$ python3 -q
>>> import numpy as np
>>> np.set_printoptions(suppress=True, linewidth=160)
>>> def rd(a):
...     return np.round(a, 2) + 0
... 
>>> f = np.array([1, 0, 2, 1])
>>> E = 3 * np.eye(4) + np.outer(f, f)
>>> E
array([[4., 0., 2., 1.],
       [0., 3., 0., 0.],
       [2., 0., 7., 2.],
       [1., 0., 2., 4.]])
>>> # splits into 2 blocks
>>> rd(np.linalg.det(E))
np.float64(243.0)
>>> (np.linalg.matrix_power((E != 0) + (E.T != 0) + np.eye(4), 4) > 0).astype(int)
array([[1, 0, 1, 1],
       [0, 1, 0, 0],
       [1, 0, 1, 1],
       [1, 0, 1, 1]])
>>> rd(np.sort(np.linalg.eigvals(E).real))
array([3., 3., 3., 9.])
>>> E @ E
array([[21.,  0., 24., 12.],
       [ 0.,  9.,  0.,  0.],
       [24.,  0., 57., 24.],
       [12.,  0., 24., 21.]])
>>> K = np.loadtxt("sample7.csv", delimiter=",")
>>> K
array([[ -8.65,  12.92,   0.53,  12.23,  -1.82,   2.27],
       [ -5.2 ,   3.42,   9.9 ,  15.87,  -0.06,   3.37],
       [ -0.58, -16.7 ,   3.65,   1.85,  -6.51,   7.86],
       [ -9.84,  11.99,  10.64,   0.86,   6.19,  -2.69],
       [  2.95,   8.  ,  -6.68,   0.26,   6.53,  15.49],
       [  8.54,   1.19,  -1.7 ,  -0.97, -17.94,  -0.1 ],
       [ -5.83,  -0.86,   7.41,  14.54,   8.24,   5.57],
       [ -6.16,  10.54,  -1.54,   2.03,  14.35,  -6.21],
       [ -2.05,  -7.12,  12.83,  -0.19,  -5.32,  12.33],
       [  4.31,   7.65,  -6.17,  -2.55,  16.06,  -4.5 ],
       [  2.68,   6.51, -14.2 ,  -4.31,  11.01,   3.03],
       [ -7.94,  -5.28,  13.98,   9.34,  -1.13,   5.02]])
>>> Ac = K - K.mean(axis=1)
Traceback (most recent call last):
  File "<python-input-13>", line 1, in <module>
    Ac = K - K.mean(axis=1)
         ~~^~~~~~~~~~~~~~~~
ValueError: operands could not be broadcast together with shapes (12,6) (12,) 
>>> Ac = K - K.mean(axis=0)
>>> U, s, Vt = np.linalg.svd(Ac, full_matrices=False)
>>> rd(Vt[0] * np.sign(Vt[0, np.abs(Vt[0]).argmax()]))
array([ 0.07,  0.53, -0.5 , -0.21,  0.6 , -0.24])
>>> np.abs(U[:, 0]).argmax()
np.int64(9)
